>>> import numpy as np
>>> np.set_printoptions(precision=1, suppress=True, linewidth=100, legacy="1.25")
>>> m1 = np.load("sample12.npy")
>>> print(m1)
[[ -4.   10.    0.5]
 [-10.9 -11.9  -1.2]
 [ -8.8 -12.2   1.6]
 [  5.8   8.9  -1.1]
 [  5.7   6.    4.1]
 [-13.7  -7.9  -7.3]
 [  3.3   1.9  -5.6]
 [  0.4   9.6   0.4]
 [  1.4   9.1  -0.2]
 [-10.7  -4.3  -1.1]
 [  1.5  10.    6.6]
 [ -3.4  -7.6  -6. ]
 [ -2.6 -18.2  -5.7]
 [ -4.   -6.1 -11.7]
 [-14.4  -3.5   0.9]
 [ -0.6  -8.6   3.1]
 [ -1.   -5.8  -4. ]
 [  3.7  -4.7  -1.9]
 [ 14.3  -8.8 -11.4]
 [-19.7 -18.3 -15.8]
 [ -2.6 -13.1   8.1]
 [ -8.6 -13.  -17.2]]
>>> vec = np.array([1, -2, 2])
>>> print((m1 @ vec).argmax())
20
>>> print(np.einsum("ij,j->i", m1, vec))
[-23.   10.5  18.8 -14.2   1.9 -12.5 -11.7 -18.  -17.2  -4.3  -5.3  -0.2  22.4 -15.2  -5.6  22.8
   2.6   9.3   9.1 -14.7  39.8 -17. ]
>>> M2 = np.c_[m1[:, :1] @ np.array([[-1]]), np.array([0, 0, -1, -2, 0, 0, -1, 1, -1, -2, 2, 3, -3, 1, 2, 2, -1, 3, -1, -3, -1, 1])]
>>> print(M2)
[[  4.    0. ]
 [ 10.9   0. ]
 [  8.8  -1. ]
 [ -5.8  -2. ]
 [ -5.7   0. ]
 [ 13.7   0. ]
 [ -3.3  -1. ]
 [ -0.4   1. ]
 [ -1.4  -1. ]
 [ 10.7  -2. ]
 [ -1.5   2. ]
 [  3.4   3. ]
 [  2.6  -3. ]
 [  4.    1. ]
 [ 14.4   2. ]
 [  0.6   2. ]
 [  1.   -1. ]
 [ -3.7   3. ]
 [-14.3  -1. ]
 [ 19.7  -3. ]
 [  2.6  -1. ]
 [  8.6   1. ]]
>>> print(np.linalg.matrix_rank(M2))
2
>>> print(np.round(np.linalg.norm(M2 - m1 @ np.linalg.lstsq(m1, M2)[0], axis=0), 1) + 0)
[0.  7.9]
>>> print(np.linalg.matrix_rank(np.c_[m1, M2]))
4
>>> r0, v = M2[2], M2[17]
>>> print(np.round(r0 @ v, 1))
-35.6
>>> print(round(float(r0 @ r0), 1))
78.4
>>> pr = (r0 @ v) / (r0 @ r0) * r0
>>> print(np.linalg.matrix_rank(np.outer(r0, v)))
1
>>> print(v - pr)
[0.3 2.5]
>>> print(pr)
[-4.   0.5]
>>> hat = m1 @ np.linalg.solve(m1.T @ m1, m1.T)
>>> print(hat @ m1[:, 1])
[ 10.  -11.9 -12.2   8.9   6.   -7.9   1.9   9.6   9.1  -4.3  10.   -7.6 -18.2  -6.1  -3.5  -8.6
  -5.8  -4.7  -8.8 -18.3 -13.1 -13. ]
>>> print(np.linalg.matrix_rank(np.eye(22) - hat))
19
>>> print(np.trace(hat))
3.0
>>> print(np.round(np.diag(hat), 1) + 0)
[0.1 0.1 0.1 0.1 0.  0.1 0.1 0.1 0.1 0.1 0.1 0.  0.2 0.1 0.2 0.1 0.  0.  0.5 0.4 0.3 0.3]
>>> print(np.round(np.linalg.eigvalsh(hat), 1) + 0)
[0. 0. 0. 0. 0. 0. 0. 0. 0. 0. 0. 0. 0. 0. 0. 0. 0. 0. 0. 1. 1. 1.]
>>> Xc = m1 - m1.mean(axis=0)
>>> vecs = np.linalg.svd(Xc)[2][:1]
>>> M2 = Xc - Xc @ vecs.T @ vecs
>>> print((Xc @ vecs.T).std(axis=0))
[10.8]
>>> print(np.cov(Xc @ vecs.T, rowvar=False))
123.09868007153682
>>> print(M2.std(axis=0))
[5.4 3.5 5.2]
>>> print(np.diag(vecs.T @ vecs))
[0.3 0.6 0.1]
>>> E = np.loadtxt("m.csv", delimiter=",")
>>> print(E)
[[0. 2. 0. 0. 0. 0.]
 [2. 1. 0. 0. 0. 0.]
 [0. 0. 0. 0. 0. 0.]
 [0. 0. 0. 2. 0. 0.]
 [0. 0. 2. 1. 0. 0.]
 [0. 0. 0. 0. 0. 0.]
 [0. 0. 0. 0. 0. 2.]
 [0. 0. 0. 0. 2. 1.]
 [0. 0. 0. 0. 0. 0.]]
>>> # row 5 repeats row 2
>>> vec = np.array([2, -2, 0, 0, 1, 1])
>>> target = E @ vec
>>> print(np.linalg.solve(E.T @ E, E.T @ target))
[ 2. -2.  0.  0.  1.  1.]
>>> print(np.round(np.linalg.pinv(E) @ E, 1) + 0)
[[1. 0. 0. 0. 0. 0.]
 [0. 1. 0. 0. 0. 0.]
 [0. 0. 1. 0. 0. 0.]
 [0. 0. 0. 1. 0. 0.]
 [0. 0. 0. 0. 1. 0.]
 [0. 0. 0. 0. 0. 1.]]
>>> print(target)
[-4.  2.  0.  0.  0.  0.  2.  3.  0.]
>>> try:
...     np.linalg.solve(E, target)
... except np.linalg.LinAlgError as e:
...     print(repr(e))
... 
LinAlgError('Last 2 dimensions of the array must be square')
>>> rng = np.random.default_rng(25)
>>> target = target + 0.3 * rng.normal(size=9)
>>> print(target.round(1) + 0)
[-3.9  2.  -0.2 -0.7  0.   0.3  2.3  2.8  0.7]
>>> b, *_ = np.linalg.lstsq(E, target)
>>> print(np.round(np.linalg.norm(target - E @ b), 1))
0.7
